>>> import numpy as np
>>> np.set_printoptions(precision=2, suppress=True, linewidth=200, legacy="1.25")
>>> feats = np.loadtxt("x.csv", delimiter=",")
>>> feats
array([[  0.1 ,   4.46,  -3.39,   1.94,   3.88,  -3.76,  -2.49,   0.31,  -1.63,  -2.91],
       [  0.96,   4.37,  -2.77,   0.96,  -9.14,   2.25,  -7.11,   7.18,   0.18,  -0.11],
       [ -4.22,   2.42,   6.86,   1.14,   1.37,   2.04,   2.87,  -1.35,  -3.03,  -1.93],
       [ -1.9 ,   5.86,   6.17,  -4.29,  -7.21,   1.35,  -2.62,   8.71,  -3.31,   1.7 ],
       [ -3.92,  -3.66,  -3.45,  -0.07,   6.3 ,  -2.38,  -1.75,  -0.55,   0.17,  -1.04],
       [  1.64,   2.11,   6.16,   1.84,  -2.85,  -2.19,   2.71,  -1.49,   0.06,  -2.07],
       [  2.37,  -3.24,  -1.93,   2.48,  -1.38,   2.92,  -3.03,  -0.96,  -1.36,   1.31],
       [  3.39,  -8.68,   0.35,   1.67,   2.8 ,   1.94,  -0.23,  -0.62,  -0.31,  -1.07],
       [ -7.62,   2.82,   1.12,  -0.62,  -0.91,  -3.29,  -0.41,   3.5 ,  -2.57,  -5.59],
       [ -1.36,   1.06,   2.15,   3.75,   0.03,   0.74,  -1.11,   2.38,   1.63,  -0.09],
       [ -2.67,  -0.52,  -2.78,   0.85,  -3.01,   4.13,  -1.57,   0.28,   2.63,  -0.91],
       [ -4.09,  -1.32,   4.82,  -3.68,   5.47,   3.91,   5.76,   0.06,   0.81,  -0.71],
       [  1.35,   1.14,  -2.33,  -4.09,  -3.01,  -0.88,  -2.42,   0.66,   4.37,  -0.21],
       [  0.04,   9.18,  -2.76,   6.45,   4.85,  -3.88,   1.62,   1.43,  -0.43,   8.1 ],
       [  5.77,   4.32,   0.35,   1.56,   4.81,  -1.77,  -2.74,   2.86,   1.26,   1.41],
       [  3.04,   2.09,  -0.41,  -1.79,   6.23,   0.07,  -2.5 ,   2.16,   0.53,  -4.08],
       [  0.45,   1.76,  -5.44,  -1.33,  -4.09,   1.11,   4.78,  -4.58,  -1.53,  -1.66],
       [  3.41,   9.22,   1.87,  -3.61,  -2.  ,   1.09,  -5.05,  -0.04,  -3.57,   3.5 ],
       [  2.62,   3.51,  -0.05,  -1.28,  -6.09,   1.78,  -4.61,  -2.9 ,   0.67,  -0.5 ],
       [  1.29,  -1.38,  -1.88,   5.73, -11.16,   0.21,  -5.62,  -0.24,  -0.15,  -0.44],
       [  4.12,   6.11,   0.74,  -3.25,  -9.74,  -2.7 ,   2.58,  -4.96,   0.14,   1.06],
       [ -2.56,   0.35,   1.73,   0.52,   0.71,  -3.38,   0.22,   1.49,   0.62,   2.41],
       [ -2.91,   6.21,   5.45,   2.91,   2.76,  -0.26,  -5.58,  -0.31,   0.57,  -2.18],
       [  1.15,   8.41,  -1.03,   2.27,  -6.51,  -4.28,  -3.31,   0.32,   1.11,  -5.16],
       [  3.65,  -6.29,   6.35,  -3.06,   2.65,  -0.33,  -3.03,   2.43,  -0.92,   1.08],
       [ -5.15,   0.28,  -0.61,  -1.93,  -4.61,   1.4 ,  -6.39,  -2.32,  -0.19,   1.4 ]])
>>> rng = np.random.default_rng(5958)
>>> z = rng.permutation(10)
>>> A2 = feats[:, z] * rng.choice([-1, 1], 10)
>>> A2
array([[-2.91,  3.76,  4.46, -3.88,  3.39, -1.94,  0.31,  1.63, -2.49,  0.1 ],
       [-0.11, -2.25,  4.37,  9.14,  2.77, -0.96,  7.18, -0.18, -7.11,  0.96],
       [-1.93, -2.04,  2.42, -1.37, -6.86, -1.14, -1.35,  3.03,  2.87, -4.22],
       [ 1.7 , -1.35,  5.86,  7.21, -6.17,  4.29,  8.71,  3.31, -2.62, -1.9 ],
       [-1.04,  2.38, -3.66, -6.3 ,  3.45,  0.07, -0.55, -0.17, -1.75, -3.92],
       [-2.07,  2.19,  2.11,  2.85, -6.16, -1.84, -1.49, -0.06,  2.71,  1.64],
       [ 1.31, -2.92, -3.24,  1.38,  1.93, -2.48, -0.96,  1.36, -3.03,  2.37],
       [-1.07, -1.94, -8.68, -2.8 , -0.35, -1.67, -0.62,  0.31, -0.23,  3.39],
       [-5.59,  3.29,  2.82,  0.91, -1.12,  0.62,  3.5 ,  2.57, -0.41, -7.62],
       [-0.09, -0.74,  1.06, -0.03, -2.15, -3.75,  2.38, -1.63, -1.11, -1.36],
       [-0.91, -4.13, -0.52,  3.01,  2.78, -0.85,  0.28, -2.63, -1.57, -2.67],
       [-0.71, -3.91, -1.32, -5.47, -4.82,  3.68,  0.06, -0.81,  5.76, -4.09],
       [-0.21,  0.88,  1.14,  3.01,  2.33,  4.09,  0.66, -4.37, -2.42,  1.35],
       [ 8.1 ,  3.88,  9.18, -4.85,  2.76, -6.45,  1.43,  0.43,  1.62,  0.04],
       [ 1.41,  1.77,  4.32, -4.81, -0.35, -1.56,  2.86, -1.26, -2.74,  5.77],
       [-4.08, -0.07,  2.09, -6.23,  0.41,  1.79,  2.16, -0.53, -2.5 ,  3.04],
       [-1.66, -1.11,  1.76,  4.09,  5.44,  1.33, -4.58,  1.53,  4.78,  0.45],
       [ 3.5 , -1.09,  9.22,  2.  , -1.87,  3.61, -0.04,  3.57, -5.05,  3.41],
       [-0.5 , -1.78,  3.51,  6.09,  0.05,  1.28, -2.9 , -0.67, -4.61,  2.62],
       [-0.44, -0.21, -1.38, 11.16,  1.88, -5.73, -0.24,  0.15, -5.62,  1.29],
       [ 1.06,  2.7 ,  6.11,  9.74, -0.74,  3.25, -4.96, -0.14,  2.58,  4.12],
       [ 2.41,  3.38,  0.35, -0.71, -1.73, -0.52,  1.49, -0.62,  0.22, -2.56],
       [-2.18,  0.26,  6.21, -2.76, -5.45, -2.91, -0.31, -0.57, -5.58, -2.91],
       [-5.16,  4.28,  8.41,  6.51,  1.03, -2.27,  0.32, -1.11, -3.31,  1.15],
       [ 1.08,  0.33, -6.29, -2.65, -6.35,  3.06,  2.43,  0.92, -3.03,  3.65],
       [ 1.4 , -1.4 ,  0.28,  4.61,  0.61,  1.93, -2.32,  0.19, -6.39, -5.15]])
>>> U, _, Vh = np.linalg.svd(feats.T @ A2)
>>> np.round(U @ Vh, 2) + 0
array([[ 0.,  0.,  0.,  0.,  0.,  0.,  0.,  0.,  0.,  1.],
       [ 0.,  0.,  1.,  0.,  0.,  0.,  0.,  0.,  0.,  0.],
       [ 0.,  0.,  0.,  0., -1.,  0.,  0.,  0.,  0.,  0.],
       [ 0.,  0.,  0.,  0.,  0., -1.,  0.,  0.,  0.,  0.],
       [ 0.,  0.,  0., -1.,  0.,  0.,  0.,  0.,  0.,  0.],
       [ 0., -1.,  0.,  0.,  0.,  0.,  0.,  0.,  0.,  0.],
       [ 0.,  0.,  0.,  0.,  0.,  0.,  0.,  0.,  1.,  0.],
       [ 0.,  0.,  0.,  0.,  0.,  0.,  1.,  0.,  0.,  0.],
       [ 0.,  0.,  0.,  0.,  0.,  0.,  0., -1.,  0.,  0.],
       [ 1.,  0.,  0.,  0.,  0.,  0.,  0.,  0.,  0.,  0.]])
>>> np.round(np.linalg.lstsq(feats, A2)[0], 2) + 0
array([[ 0.,  0.,  0.,  0.,  0.,  0.,  0.,  0.,  0.,  1.],
       [ 0.,  0.,  1.,  0.,  0.,  0.,  0.,  0.,  0.,  0.],
       [ 0.,  0.,  0.,  0., -1.,  0.,  0.,  0.,  0.,  0.],
       [ 0.,  0.,  0.,  0.,  0., -1.,  0.,  0.,  0.,  0.],
       [ 0.,  0.,  0., -1.,  0.,  0.,  0.,  0.,  0.,  0.],
       [ 0., -1.,  0.,  0.,  0.,  0.,  0.,  0.,  0.,  0.],
       [ 0.,  0.,  0.,  0.,  0.,  0.,  0.,  0.,  1.,  0.],
       [ 0.,  0.,  0.,  0.,  0.,  0.,  1.,  0.,  0.,  0.],
       [ 0.,  0.,  0.,  0.,  0.,  0.,  0., -1.,  0.,  0.],
       [ 1.,  0.,  0.,  0.,  0.,  0.,  0.,  0.,  0.,  0.]])
